>>> import numpy as np
>>> np.set_printoptions(precision=2, suppress=True, linewidth=140)
>>> feats = np.array([[0, 0, 3, 0],
...     [2, 0, 1, 3],
...     [2, 0, 1, 3],
...     [2, 1, 0, 1],
...     [2, 2, 0, 1],
...     [2, 3, 0, 3],
...     [1, 2, 2, 2],
...     [4, 0, 5, 6]])
>>> feats
array([[0, 0, 3, 0],
       [2, 0, 1, 3],
       [2, 0, 1, 3],
       [2, 1, 0, 1],
       [2, 2, 0, 1],
       [2, 3, 0, 3],
       [1, 2, 2, 2],
       [4, 0, 5, 6]])
>>> # row 2 repeats row 1
>>> other = np.c_[feats[:, :3] @ np.array([[1, 2, 0], [1, 2, 0], [1, 1, 1]]), np.array([0, 0, 3, 0, 2, 1, 5, 4])]
>>> other
array([[ 3,  3,  3,  0],
       [ 3,  5,  1,  0],
       [ 3,  5,  1,  3],
       [ 3,  6,  0,  0],
       [ 4,  8,  0,  2],
       [ 5, 10,  0,  1],
       [ 5,  8,  2,  5],
       [ 9, 13,  5,  4]])
>>> np.linalg.norm(np.linalg.qr(feats)[0].T @ other, axis=0) ** 2 / ((other ** 2).sum(axis=0) + 1e-12)
array([1.  , 1.  , 1.  , 0.73])
>>> other.sum(axis=1)
array([ 9,  9, 12,  9, 14, 16, 20, 31])
>>> np.count_nonzero(other)
np.int64(26)
>>> G = feats.T @ feats
>>> np.trace(G), (feats ** 2).sum()
(np.int64(164), np.int64(164))
>>> G
array([[37, 14, 26, 48],
       [14, 18,  4, 16],
       [26,  4, 40, 40],
       [48, 16, 40, 69]])
>>> np.linalg.eigvalsh(G)[::-1]
array([132.78,  21.23,   8.06,   1.93])
>>> np.allclose(G, G.T)
True
>>> np.linalg.matrix_rank(G)
np.int64(4)
>>> (G - G.T) / 2
array([[0., 0., 0., 0.],
       [0., 0., 0., 0.],
       [0., 0., 0., 0.],
       [0., 0., 0., 0.]])
>>> round(np.abs(np.linalg.eigvals(G)).max(), 2)
np.float64(132.78)
>>> np.linalg.matrix_power(G, 2)
array([[4545, 1642, 3978, 6352],
       [1642,  792, 1236, 2224],
       [3978, 1236, 3892, 5672],
       [6352, 2224, 5672, 8921]])
>>> np.allclose(G, G.T)
True
>>> np.trace(G)
np.int64(164)
